In [1]: import numpy as np

In [2]: import numpy.linalg as la

In [3]: np.set_printoptions(suppress=True, linewidth=140)

In [4]: f = np.array([1, 3, 3, -2])

In [5]: F = -3 * np.eye(4) + np.outer(f, f)

In [6]: F
Out[6]: 
array([[-2.,  3.,  3., -2.],
       [ 3.,  6.,  9., -6.],
       [ 3.,  9.,  6., -6.],
       [-2., -6., -6.,  1.]])

In [7]: vec = np.array([1, 3, 1, 1])

In [8]: (F @ vec).argmax()
Out[8]: np.int64(2)

In [9]: F @ np.ones(4)
Out[9]: array([  2.,  12.,  12., -13.])

In [10]: F * vec
Out[10]: 
array([[ -2.,   9.,   3.,  -2.],
       [  3.,  18.,   9.,  -6.],
       [  3.,  27.,   6.,  -6.],
       [ -2., -18.,  -6.,   1.]])

In [11]: F @ (2 * vec)
Out[11]: array([ 16.,  48.,  60., -50.])

In [12]: w, V = la.eigh(F)

In [13]: vec = np.array([3, -1, -3, 0])

In [14]: np.round(V * np.abs(w) @ V.T, 2)
Out[14]: 
array([[ 3.74,  2.22,  2.22, -1.48],
       [ 2.22,  9.65,  6.65, -4.43],
       [ 2.22,  6.65,  9.65, -4.43],
       [-1.48, -4.43, -4.43,  5.96]])

In [15]: np.round(V * np.maximum(w, 0) @ V.T, 2)
Out[15]: 
array([[ 0.87,  2.61,  2.61, -1.74],
       [ 2.61,  7.83,  7.83, -5.22],
       [ 2.61,  7.83,  7.83, -5.22],
       [-1.74, -5.22, -5.22,  3.48]])

In [16]: np.round(la.eigvalsh(F[1:, 1:]), 2)
Out[16]: array([-3., -3., 19.])

In [17]: vec @ F @ vec
Out[17]: np.float64(24.0)

In [18]: w, V = la.eig(F)

In [19]: np.round(np.sort(la.eigvals(F.T)), 2)
Out[19]: array([-3., -3., -3., 20.])

In [20]: np.round(np.sort(la.eigvals(la.inv(F))), 2)
Out[20]: array([-0.33, -0.33, -0.33,  0.05])
